>>> import numpy as np
>>> from numpy import linalg as LA
>>> np.set_printoptions(precision=2, suppress=True, linewidth=140)
>>> M = np.load("dump.npy")
>>> M
array([[36, 72,  0, 55, 49, 20, 54, 35],
       [ 0,  1, 28,  1, 22,  0,  0,  0],
       [ 0,  0,  0,  0,  0,  0,  0,  0],
       [ 0, 13,  0, 12, 15,  0, 17,  7],
       [ 0,  0,  3,  0,  0,  0,  0,  0],
       [38, 22, 46, 13, 45, 34, 32, 35],
       [39, 42, 20, 29, 42, 35, 44, 42],
       [ 0,  0,  0,  0,  0,  0,  0,  0],
       [ 0,  0, 10,  0,  0,  0,  0,  0],
       [ 0,  0,  0,  0,  0,  0,  0,  0],
       [ 0,  0,  0,  0,  0,  0,  0,  0],
       [ 0, 12,  0, 10, 13,  0, 18, 12],
       [52, 49, 12, 32, 32, 41, 43, 44],
       [38, 14,  9,  3,  7, 49, 30, 49],
       [ 4,  0,  4,  0,  0,  7,  5, 10],
       [ 0,  0,  0,  0,  0,  0,  0,  0],
       [ 0,  0,  0,  0,  0,  0,  0,  0],
       [ 0,  0, 45,  0,  7,  0,  0,  0],
       [ 0,  0,  6,  0,  0,  0,  0,  0],
       [ 0,  0,  0,  0,  0,  0,  0,  0],
       [ 0,  0,  0,  0,  0,  0,  0,  0],
       [ 0,  0,  0,  0,  0,  0,  0,  0],
       [ 0,  0,  0,  0,  0,  0,  0,  0],
       [ 0, 29,  6, 25, 33,  0, 17,  0]])
>>> # rows 2 and 7 are equal
>>> labels = M[:, 5] > np.median(M[:, 5])
>>> f = M[labels].mean(axis=0) - M[~labels].mean(axis=0)
>>> f
array([34.5 , 30.11,  9.72, 19.33, 24.17, 31.  , 31.78, 34.78])
>>> ((M - M.mean(axis=0)) @ f > 0).astype(int)
array([1, 0, 0, 0, 0, 1, 1, 0, 0, 0, 0, 0, 1, 1, 0, 0, 0, 0, 0, 0, 0, 0, 0, 1])
>>> np.round((((M - M.mean(axis=0)) @ f > 0) == labels).mean(), 2)
np.float64(0.92)
>>> mat = np.load("layer19.npy")
>>> mat
array([[5.05, 5.  , 1.  , 3.  , 4.  , 4.  , 1.  ],
       [5.  , 3.05, 0.  , 4.  , 2.  , 3.  , 4.  ],
       [5.  , 1.  , 1.05, 5.  , 1.  , 3.  , 1.  ],
       [4.  , 3.  , 1.  , 1.05, 1.  , 1.  , 0.  ],
       [3.  , 0.  , 3.  , 1.  , 1.05, 4.  , 2.  ],
       [3.  , 5.  , 0.  , 2.  , 0.  , 0.05, 2.  ],
       [5.  , 5.  , 1.  , 3.  , 4.  , 4.  , 1.05]])
>>> LA.cond(mat) > 100
np.True_
